$ python3 -q
>>> import numpy as np
>>> np.set_printoptions(precision=2, suppress=True, linewidth=200)
>>> def rnd(a):
...     return np.round(a, 2) + 0
... 
>>> data = np.loadtxt("arr.csv", delimiter=",")
>>> print(data)
[[ 0. -6.  6.  0.  2.  4.  4. -6. -2.  0.  0.  2.]
 [ 0. -6.  6.  0.  2.  4.  4. -6. -2.  0.  0.  2.]
 [ 0.  0.  0.  0.  0.  0.  0.  0.  0.  0.  0.  0.]
 [ 0.  9. -9.  0. -3. -6. -6.  9.  3.  0.  0. -3.]
 [ 0.  0.  0.  0.  0.  0.  0.  0.  0.  0.  0.  0.]
 [ 0. -3.  3.  0.  1.  2.  2. -3. -1.  0.  0.  1.]
 [ 0.  6. -6.  0. -2. -4. -4.  6.  2.  0.  0. -2.]
 [ 0. -9.  9.  0.  3.  6.  6. -9. -3.  0.  0.  3.]
 [ 0. -6.  6.  0.  2.  4.  4. -6. -2.  0.  0.  2.]
 [ 0. -9.  9.  0.  3.  6.  6. -9. -3.  0.  0.  3.]
 [ 0.  6. -6.  0. -2. -4. -4.  6.  2.  0.  0. -2.]]
>>> print(np.allclose(data[:-1].T @ np.linalg.lstsq(data[:-1].T, data[-1])[0], data[-1]))
True
>>> print(rnd(np.trace(np.linalg.pinv(data) @ data)))
1.0
>>> print(np.abs(np.diag(np.linalg.qr(data)[1])) > 1e-9)
[False  True False False False False False False False False False]
>>> print(np.linalg.lstsq(data[:-1].T, data[-1])[2])
1
>>> print(np.unique(data.round(6), axis=0).shape)
(6, 12)
>>> x0 = np.array([3, -8, 2, 0, -9, 6, -8, 0, 2, 7, 3, -9])
>>> h1 = np.maximum(data @ x0, 0)
>>> print(data * (h1 > 1e-9)[:, None])
[[ 0. -6.  6.  0.  2.  4.  4. -6. -2.  0.  0.  2.]
 [ 0. -6.  6.  0.  2.  4.  4. -6. -2.  0.  0.  2.]
 [ 0.  0.  0.  0.  0.  0.  0.  0.  0.  0.  0.  0.]
 [ 0.  0. -0.  0. -0. -0. -0.  0.  0.  0.  0. -0.]
 [ 0.  0.  0.  0.  0.  0.  0.  0.  0.  0.  0.  0.]
 [ 0. -3.  3.  0.  1.  2.  2. -3. -1.  0.  0.  1.]
 [ 0.  0. -0.  0. -0. -0. -0.  0.  0.  0.  0. -0.]
 [ 0. -9.  9.  0.  3.  6.  6. -9. -3.  0.  0.  3.]
 [ 0. -6.  6.  0.  2.  4.  4. -6. -2.  0.  0.  2.]
 [ 0. -9.  9.  0.  3.  6.  6. -9. -3.  0.  0.  3.]
 [ 0.  0. -0.  0. -0. -0. -0.  0.  0.  0.  0. -0.]]
>>> print(np.maximum(data @ x0, 0) - np.maximum(-data @ x0, 0))
[ 12.  12.   0. -18.   0.   6. -12.  18.  12.  18. -12.]
>>> print(data.T @ h1)
[   0. -558.  558.    0.  186.  372.  372. -558. -186.    0.    0.  186.]
>>> print(np.flatnonzero(h1 > 1e-9))
[0 1 5 7 8 9]
>>> print(rnd(np.tanh(data @ x0)))
[ 1.  1.  0. -1.  0.  1. -1.  1.  1.  1. -1.]
>>> print(np.linalg.matrix_rank(data, rtol=0.1))
1
>>> print(np.argsort(-np.linalg.norm(data, axis=0).round(6), kind="stable")[:3])
[1 2 7]
>>> print([round(float(x), 2) for x in np.linalg.svd(data, compute_uv=False)[:3]])
[42.71, 0.0, 0.0]
>>> left, sv, Vt = np.linalg.svd(data)
>>> print(rnd(sv))
[42.71  0.    0.    0.    0.    0.    0.    0.    0.    0.    0.  ]
>>> Y = left[:, :1] @ np.diag(sv[:1]) @ Vt[:1]
>>> print(rnd(np.linalg.norm(data - Y, 2)), rnd(sv[1]))
0.0 0.0
>>> arr = np.vander(np.arange(11) - 1, 4, increasing=True)
>>> print(arr)
[[  1  -1   1  -1]
 [  1   0   0   0]
 [  1   1   1   1]
 [  1   2   4   8]
 [  1   3   9  27]
 [  1   4  16  64]
 [  1   5  25 125]
 [  1   6  36 216]
 [  1   7  49 343]
 [  1   8  64 512]
 [  1   9  81 729]]
>>> # column 3 dominates
>>> rng = np.random.default_rng(324)
>>> Y = arr + rng.integers(-2, 3, (11, 1)) @ rng.integers(-2, 3, (1, 4))
>>> print(Y)
[[  1  -1   1  -1]
 [ -1   2   2   2]
 [ -1   3   3   3]
 [  3   0   2   6]
 [  5  -1   5  23]
 [  1   4  16  64]
 [  1   5  25 125]
 [ -1   8  38 218]
 [ -3  11  53 347]
 [  1   8  64 512]
 [  3   7  79 727]]
>>> print(np.abs(Y - arr).sum(axis=1))
[ 0  8  8  8 16  0  0  8 16  0  8]
>>> print(rnd(np.linalg.svd(Y - arr, compute_uv=False)))
[14.42  0.    0.    0.  ]
>>> print(np.linalg.matrix_rank(Y - arr, tol=1e-8))
1
>>> E = np.loadtxt("case0.csv", delimiter=",")
>>> print(E)
[[ 4.  4.  4.  4.  4.  4.  4.  4.  4.  4.  4.  4.  4.  4.  4.  4.]
 [ 4.  8.  8.  8.  8.  8.  8.  8.  8.  8.  8.  8.  8.  8.  8.  8.]
 [ 4.  8. 12. 12. 12. 12. 12. 12. 12. 12. 12. 12. 12. 12. 12. 12.]
 [ 4.  8. 12. 16. 16. 16. 16. 16. 16. 16. 16. 16. 16. 16. 16. 16.]
 [ 4.  8. 12. 16. 20. 20. 20. 20. 20. 20. 20. 20. 20. 20. 20. 20.]
 [ 4.  8. 12. 16. 20. 24. 24. 24. 24. 24. 24. 24. 24. 24. 24. 24.]
 [ 4.  8. 12. 16. 20. 24. 28. 28. 28. 28. 28. 28. 28. 28. 28. 28.]
 [ 4.  8. 12. 16. 20. 24. 28. 32. 32. 32. 32. 32. 32. 32. 32. 32.]
 [ 4.  8. 12. 16. 20. 24. 28. 32. 36. 36. 36. 36. 36. 36. 36. 36.]
 [ 4.  8. 12. 16. 20. 24. 28. 32. 36. 40. 40. 40. 40. 40. 40. 40.]
 [ 4.  8. 12. 16. 20. 24. 28. 32. 36. 40. 44. 44. 44. 44. 44. 44.]
 [ 4.  8. 12. 16. 20. 24. 28. 32. 36. 40. 44. 48. 48. 48. 48. 48.]
 [ 4.  8. 12. 16. 20. 24. 28. 32. 36. 40. 44. 48. 52. 52. 52. 52.]
 [ 4.  8. 12. 16. 20. 24. 28. 32. 36. 40. 44. 48. 52. 56. 56. 56.]
 [ 4.  8. 12. 16. 20. 24. 28. 32. 36. 40. 44. 48. 52. 56. 60. 60.]
 [ 4.  8. 12. 16. 20. 24. 28. 32. 36. 40. 44. 48. 52. 56. 60. 64.]]
>>> left, sv, Vt = np.linalg.svd(data, full_matrices=False)
>>> print(left.shape, sv.shape, Vt.shape)
(11, 11) (11,) (11, 12)
>>> print((sv > 1e-8).sum())
1
>>> x0 = np.ones(16)
>>> for _ in range(3):
...     x0 = E @ x0
...     x0 /= np.linalg.norm(x0)
...     print(round(x0 @ E @ x0, 2))
... 
441.12
441.68
441.69
>>> print(rnd(np.linalg.eigvalsh(E)[-1]))
441.69
>>> Y = E + rng.integers(-2, 3, (16, 1)) @ rng.integers(-2, 3, (1, 16))
>>> print(Y)
[[ 4.  5.  6.  3.  5.  4.  3.  4.  4.  3.  3.  4.  6.  4.  3.  5.]
 [ 4. 10. 12.  6. 10.  8.  6.  8.  8.  6.  6.  8. 12.  8.  6. 10.]
 [ 4. 10. 16. 10. 14. 12. 10. 12. 12. 10. 10. 12. 16. 12. 10. 14.]
 [ 4.  7. 10. 17. 15. 16. 17. 16. 16. 17. 17. 16. 14. 16. 17. 15.]
 [ 4. 10. 16. 14. 22. 20. 18. 20. 20. 18. 18. 20. 24. 20. 18. 22.]
 [ 4.  7. 10. 17. 19. 24. 25. 24. 24. 25. 25. 24. 22. 24. 25. 23.]
 [ 4.  9. 14. 15. 21. 24. 27. 28. 28. 27. 27. 28. 30. 28. 27. 29.]
 [ 4. 10. 16. 14. 22. 24. 26. 32. 32. 30. 30. 32. 36. 32. 30. 34.]
 [ 4.  7. 10. 17. 19. 24. 29. 32. 36. 37. 37. 36. 34. 36. 37. 35.]
 [ 4.  7. 10. 17. 19. 24. 29. 32. 36. 41. 41. 40. 38. 40. 41. 39.]
 [ 4.  9. 14. 15. 21. 24. 27. 32. 36. 39. 43. 44. 46. 44. 43. 45.]
 [ 4.  7. 10. 17. 19. 24. 29. 32. 36. 41. 45. 48. 46. 48. 49. 47.]
 [ 4.  8. 12. 16. 20. 24. 28. 32. 36. 40. 44. 48. 52. 52. 52. 52.]
 [ 4.  8. 12. 16. 20. 24. 28. 32. 36. 40. 44. 48. 52. 56. 56. 56.]
 [ 4.  8. 12. 16. 20. 24. 28. 32. 36. 40. 44. 48. 52. 56. 60. 60.]
 [ 4.  8. 12. 16. 20. 24. 28. 32. 36. 40. 44. 48. 52. 56. 60. 64.]]
>>> print(np.linalg.matrix_rank(Y - E, tol=1e-8))
1
>>> Lm = np.linalg.cholesky(E)
>>> print(np.linalg.eigvalsh(E).min() > 0)
True
>>> w, vecs = np.linalg.eigh(E)
>>> print(np.abs(vecs[:, -1]).round(6).argmax())
15
>>> print(np.unique(w.round(6) + 0, return_counts=True)[1])
[1 1 1 1 1 1 1 1 1 1 1 1 1 1 1 1]
>>> m1 = np.diag(np.array([3, 1, -3, 2, -4, -5]))
>>> print(m1)
[[ 3  0  0  0  0  0]
 [ 0  1  0  0  0  0]
 [ 0  0 -3  0  0  0]
 [ 0  0  0  2  0  0]
 [ 0  0  0  0 -4  0]
 [ 0  0  0  0  0 -5]]
>>> # equal to its transpose
>>> Y = np.array([[-1, -1], [0, 2], [-2, 3], [1, -1], [0, -1], [-3, 3]])
>>> print(np.einsum("ik,kj->ji", m1, Y))
[[ -3   0   6   2   0  15]
 [ -3   2  -9  -2   4 -15]]
>>> print(m1 @ Y)
[[ -3  -3]
 [  0   2]
 [  6  -9]
 [  2  -2]
 [  0   4]
 [ 15 -15]]
>>> print(Y.T @ m1.T)
[[ -3   0   6   2   0  15]
 [ -3   2  -9  -2   4 -15]]
>>> print(np.einsum("ij->j", m1))
[ 3  1 -3  2 -4 -5]
>>> print(np.vstack([m1, Y.T]).shape)
(8, 6)
>>> Y @ m1
Traceback (most recent call last):
  File "<python-input-58>", line 1, in <module>
    Y @ m1
    ~~^~~~
ValueError: matmul: Input operand 1 has a mismatch in its core dimension 0, with gufunc signature (n?,k),(k,m?)->(n?,m?) (size 6 is different from 2)
>>> print(np.linalg.matrix_rank(m1 @ Y))
2
>>> print(np.linalg.matrix_rank(np.vstack([m1, Y.T])))
6
>>> print(np.einsum("ij,ij->i", m1, m1))
[ 9  1  9  4 16 25]
>>> w, vecs = np.linalg.eigh(m1)
>>> x0 = np.array([-3, -1, 3, 2, 1, 0])
>>> print(np.abs(m1).sum(axis=1).max(), np.abs(w).max())
5 5.0
>>> print(rnd(np.linalg.eigvalsh(m1[1:, 1:])))
[-5. -4. -3.  1.  2.]
>>> print([int(np.linalg.matrix_rank(np.linalg.matrix_power(m1, p))) for p in range(1, 7)])
[6, 6, 6, 6, 6, 6]
>>> print(np.linalg.matrix_rank(m1 - m1[0, 0] * np.eye(6)))
5
>>> print(m1 @ m1)
[[ 9  0  0  0  0  0]
 [ 0  1  0  0  0  0]
 [ 0  0  9  0  0  0]
 [ 0  0  0  4  0  0]
 [ 0  0  0  0 16  0]
 [ 0  0  0  0  0 25]]
>>> print(rnd(np.sort(np.linalg.eigvals(m1))))
[-5. -4. -3.  1.  2.  3.]
>>> Y = np.array([[0, 5, 0, 0, 3, 5, 2, 4, 2, 3, 1, 2, 0, 4],
...     [1, 1, 3, 5, 1, 5, 5, 4, 0, 5, 4, 2, 0, 0],
...     [0, 4, 4, 5, 5, 1, 0, 3, 1, 2, 4, 4, 0, 3],
...     [3, 5, 5, 0, 0, 0, 4, 2, 4, 1, 4, 3, 0, 4],
...     [0, 5, 1, 0, 4, 0, 3, 0, 4, 5, 0, 5, 0, 1],
...     [4, 0, 0, 3, 2, 4, 4, 5, 2, 3, 2, 3, 3, 1],
...     [2, 1, 5, 1, 0, 3, 5, 1, 3, 5, 5, 2, 4, 0],
...     [5, 1, 2, 1, 0, 2, 0, 2, 4, 3, 0, 1, 0, 5],
...     [3, 4, 4, 0, 0, 0, 5, 1, 2, 1, 1, 0, 3, 3],
...     [5, 5, 4, 4, 0, 2, 0, 1, 0, 0, 4, 3, 4, 2],
...     [3, 0, 3, 2, 5, 0, 4, 5, 2, 3, 0, 3, 5, 4],
...     [3, 4, 1, 4, 1, 4, 0, 2, 2, 0, 5, 5, 0, 2],
...     [3, 4, 0, 3, 5, 4, 2, 5, 0, 5, 0, 1, 4, 0],
...     [4, 5, 0, 4, 4, 1, 4, 5, 5, 2, 2, 0, 5, 1]])
>>> K = np.tril(Y)
>>> print(K)
[[0 0 0 0 0 0 0 0 0 0 0 0 0 0]
 [1 1 0 0 0 0 0 0 0 0 0 0 0 0]
 [0 4 4 0 0 0 0 0 0 0 0 0 0 0]
 [3 5 5 0 0 0 0 0 0 0 0 0 0 0]
 [0 5 1 0 4 0 0 0 0 0 0 0 0 0]
 [4 0 0 3 2 4 0 0 0 0 0 0 0 0]
 [2 1 5 1 0 3 5 0 0 0 0 0 0 0]
 [5 1 2 1 0 2 0 2 0 0 0 0 0 0]
 [3 4 4 0 0 0 5 1 2 0 0 0 0 0]
 [5 5 4 4 0 2 0 1 0 0 0 0 0 0]
 [3 0 3 2 5 0 4 5 2 3 0 0 0 0]
 [3 4 1 4 1 4 0 2 2 0 5 5 0 0]
 [3 4 0 3 5 4 2 5 0 5 0 1 4 0]
 [4 5 0 4 4 1 4 5 5 2 2 0 5 1]]
>>> print(np.trace(K))
32
>>> print(rnd(np.linalg.det(K)))
0.0
>>> left, sv, Vt = np.linalg.svd(K)
>>> vecs = Vt[:(sv > 1e-8).sum()]
>>> x0 = K[12] + -2 * K[8] + rng.integers(2) * np.eye(14)[6]
>>> print(x0)
[-3. -4. -8.  3.  5.  4. -8.  3. -4.  5.  0.  1.  4.  0.]
>>> print(rnd(np.linalg.norm(x0 - vecs.T @ vecs @ x0)))
0.0
>>> print(np.allclose(vecs.T @ vecs @ x0, x0))
True
>>> print(np.linalg.matrix_rank(np.vstack([K, x0])))
13
>>> print(rnd(np.diag(vecs.T @ vecs)))
[1.   1.   1.   1.   1.   1.   1.   1.   1.   1.   0.92 0.92 1.   0.16]
>>> left, sv, Vt = np.linalg.svd(K)
>>> print(rnd(sv))
[23.97 11.8   9.42  7.89  6.62  5.22  4.48  3.73  2.51  1.67  0.84  0.54  0.1   0.  ]
>>> Y = left[:, :13] @ np.diag(sv[:13]) @ Vt[:13]
>>> print(rnd(np.abs(K - Y).max()))
0.0
>>> print(np.linalg.matrix_rank(K, rtol=0.05))
10
>>> print(np.linalg.matrix_rank(Y))
13
>>> print(np.linalg.cond(K) > 100)
True
>>> print(np.argsort(-np.linalg.norm(K, axis=0).round(6), kind="stable")[:3])
[1 0 2]
>>> print([round(float(x), 2) for x in np.linalg.svd(K, compute_uv=False)[:3]])
[23.97, 11.8, 9.42]
>>> lab = rng.integers(0, 3, 8)
>>> J = np.array([[4, 7, 6, -7, 5, -9, 9, -3],
...     [-1, 3, 6, 0, -2, -3, -5, 3],
...     [6, -6, 4, 6, 7, 4, 3, -9],
...     [-7, 0, 7, -6, -4, -6, 3, -8],
...     [5, -4, 5, -5, -3, -7, 7, -9],
...     [-2, 5, -7, 7, 4, -6, 7, 8],
...     [7, -8, 4, -8, -6, -9, 8, 7],
...     [5, -6, 4, 3, 7, 1, -7, 9]]) * (lab[:, None] == lab)
>>> print(J)
[[ 4  0  6 -7  5 -9  9 -3]
 [ 0  3  0  0  0  0  0  0]
 [ 6  0  4  6  7  4  3 -9]
 [-7  0  7 -6 -4 -6  3 -8]
 [ 5  0  5 -5 -3 -7  7 -9]
 [-2  0 -7  7  4 -6  7  8]
 [ 7  0  4 -8 -6 -9  8  7]
 [ 5  0  4  3  7  1 -7  9]]
>>> lab = rng.permutation(8)
>>> Y = J[:, lab] * rng.choice([-1, 1], 8)
>>> print(Y)
[[-6  3 -4 -9  9  0  5  7]
 [ 0  0  0  0  0  3  0  0]
 [-4  9 -6 -3 -4  0  7 -6]
 [-7  8  7 -3  6  0 -4  6]
 [-5  9 -5 -7  7  0 -3  5]
 [ 7 -8  2 -7  6  0  4 -7]
 [-4 -7 -7 -8  9  0 -6  8]
 [-4 -9 -5  7 -1  0  7 -3]]
>>> left, _, Vt = np.linalg.svd(J.T @ Y)
>>> print(rnd(np.linalg.lstsq(J, Y)[0]))
[[ 0.  0. -1.  0.  0.  0.  0.  0.]
 [ 0.  0.  0.  0.  0.  1.  0.  0.]
 [-1.  0.  0.  0.  0.  0.  0.  0.]
 [ 0.  0.  0.  0.  0.  0.  0. -1.]
 [ 0.  0.  0.  0.  0.  0.  1.  0.]
 [ 0.  0.  0.  0. -1.  0.  0.  0.]
 [ 0.  0.  0. -1.  0.  0.  0.  0.]
 [ 0. -1.  0.  0.  0.  0.  0.  0.]]
>>> print(lab)
[2 7 0 6 5 1 4 3]
>>> r0, r1 = Y[0], Y[5]
>>> print(r0 @ r0)
297
>>> pr = (r0 @ r1) / (r0 @ r0) * r0
>>> print(rnd(np.linalg.norm(r0 + r1) ** 2 + np.linalg.norm(r0 - r1) ** 2))
1128.0
>>> Y = np.array([[1, 4], [-1, 2], [-1, 3], [4, 1], [4, 1], [4, -2], [4, 1], [-5, 0]])
>>> print(np.einsum("ij,ij->i", J, J))
[297   9 243 259 263 267 359 230]
>>> print(Y.T @ J.T)
[[  5  -3 127 -26  13  13 -92 -28]
 [ 59   6  44  -2  48   1  52  33]]
>>> print(np.einsum("ik,kj->ji", J, Y))
[[  5  -3 127 -26  13  13 -92 -28]
 [ 59   6  44  -2  48   1  52  33]]
>>> Y @ J
Traceback (most recent call last):
  File "<python-input-109>", line 1, in <module>
    Y @ J
    ~~^~~
ValueError: matmul: Input operand 1 has a mismatch in its core dimension 0, with gufunc signature (n?,k),(k,m?)->(n?,m?) (size 8 is different from 2)
>>> left, sv, Vt = np.linalg.svd(J, full_matrices=False)
>>> print(np.abs(left[:, 0]).round(6).argmax())
4
>>> print(rnd(Vt @ Vt.T))
[[1. 0. 0. 0. 0. 0. 0. 0.]
 [0. 1. 0. 0. 0. 0. 0. 0.]
 [0. 0. 1. 0. 0. 0. 0. 0.]
 [0. 0. 0. 1. 0. 0. 0. 0.]
 [0. 0. 0. 0. 1. 0. 0. 0.]
 [0. 0. 0. 0. 0. 1. 0. 0.]
 [0. 0. 0. 0. 0. 0. 1. 0.]
 [0. 0. 0. 0. 0. 0. 0. 1.]]
>>> print(left.shape, sv.shape, Vt.shape)
(8, 8) (8,) (8, 8)
>>> print(rnd(sv / sv[0]))
[1.   0.72 0.6  0.49 0.32 0.15 0.1  0.1 ]
>>> w1 = np.array([[-1, 3, -3, 3, 1, 2],
...     [1, -2, 2, -3, 0, 3],
...     [3, -3, -3, 3, -3, 3],
...     [-2, 0, -1, 3, -1, 0],
...     [0, 3, 2, 3, 2, -2],
...     [-2, 0, -2, -1, 1, 3],
...     [0, 0, -2, 1, 2, -3],
...     [0, -2, 3, -2, -3, 0]])
>>> b = np.array([1, 2, 3, 2, 3, 0])
>>> hid = np.maximum(J @ w1 + b, 0)
>>> print((hid > 0).astype(int))
[[1 1 0 1 1 0]
 [1 0 1 0 1 1]
 [0 1 0 1 1 1]
 [1 0 0 0 0 0]
 [1 1 0 1 1 0]
 [0 1 1 1 1 0]
 [1 0 0 0 0 0]
 [0 1 1 1 0 1]]
>>> W2 = np.array([[1, 0, -3],
...     [0, 5, 4],
...     [2, 1, -4],
...     [1, 0, -5],
...     [-4, -4, 3],
...     [-2, -3, 1]])
>>> print((hid @ W2).round(6).argmax(axis=1))
[0 0 1 0 0 1 0 0]
